$ python -q
>>> import numpy as np
>>> import numpy.linalg as la
>>> np.set_printoptions(precision=1, suppress=True, linewidth=140)
>>> rnd = lambda a: np.round(a, 1) + 0
>>> E = np.loadtxt("case7.csv", delimiter=",")
>>> print(rnd(E))
[[-0.8  0.5  0.4]
 [-0.6 -0.8 -0.2]
 [ 0.2 -0.4  0.9]]
>>> x0 = np.array([2, 1, 2])
>>> rhs = E @ x0
>>> b, lr = np.zeros(3), 1 / la.norm(E, 2) ** 2
>>> for i in range(4):
...     b -= lr * E.T @ (E @ b - rhs)
...     if i % 1 == 0: print(i, round(la.norm(E @ b - rhs), 1))
... 
0 0.0
1 0.0
2 0.0
3 0.0
>>> print(rnd(la.cond(E)))
1.0
>>> W1 = np.array([[-3, -1], [1, 1], [-3, 0]])
>>> b = np.array([0, 1])
>>> hid = np.maximum(E @ W1 + b, 0)
>>> print((hid > 0).astype(int))
[[1 1]
 [1 1]
 [0 1]]
>>> print(rnd(hid))
[[1.6 2.3]
 [1.5 0.8]
 [0.  0.4]]
>>> print(la.matrix_rank(hid))
2
>>> Z = np.array([[2, -2], [-4, 4]])
>>> print(rnd(hid @ Z))
[[-5.9  5.9]
 [-0.2  0.2]
 [-1.5  1.5]]
>>> M2 = np.c_[hid[:, :1] @ np.array([[-4]]), np.array([1, 5, 1])]
>>> print(rnd(M2))
[[-6.2  1. ]
 [-6.   5. ]
 [ 0.   1. ]]
>>> print(la.matrix_rank(np.c_[hid, M2]))
3
>>> x0 = np.array([2, 1])
>>> print(la.norm(M2 @ x0) <= la.norm(M2, 2) * la.norm(x0) + 1e-9)
True
>>> print(rnd(M2 @ (2 * x0)))
[-23.  -13.9   2. ]
>>> print(rnd(np.einsum("ij,j->i", M2, x0)))
[-11.5  -7.    1. ]
>>> arr = np.loadtxt("block12.csv", delimiter=",")
>>> print(arr)
[[0. 5. 1. 4. 2. 3. 0.]
 [0. 0. 5. 1. 4. 2. 3.]
 [3. 0. 0. 5. 1. 4. 2.]
 [2. 3. 0. 0. 5. 1. 4.]
 [4. 2. 3. 0. 0. 5. 1.]
 [1. 4. 2. 3. 0. 0. 5.]
 [5. 1. 4. 2. 3. 0. 0.]]
>>> rng = np.random.default_rng(9)
>>> labels = rng.permutation(7)
>>> print(labels)
[3 6 5 2 4 0 1]
>>> M2 = arr[labels][:, labels]
>>> print(rnd(np.sort(np.abs(la.eigvals(M2)))))
[ 4.3  4.3  4.3  4.3  6.6  6.6 15. ]
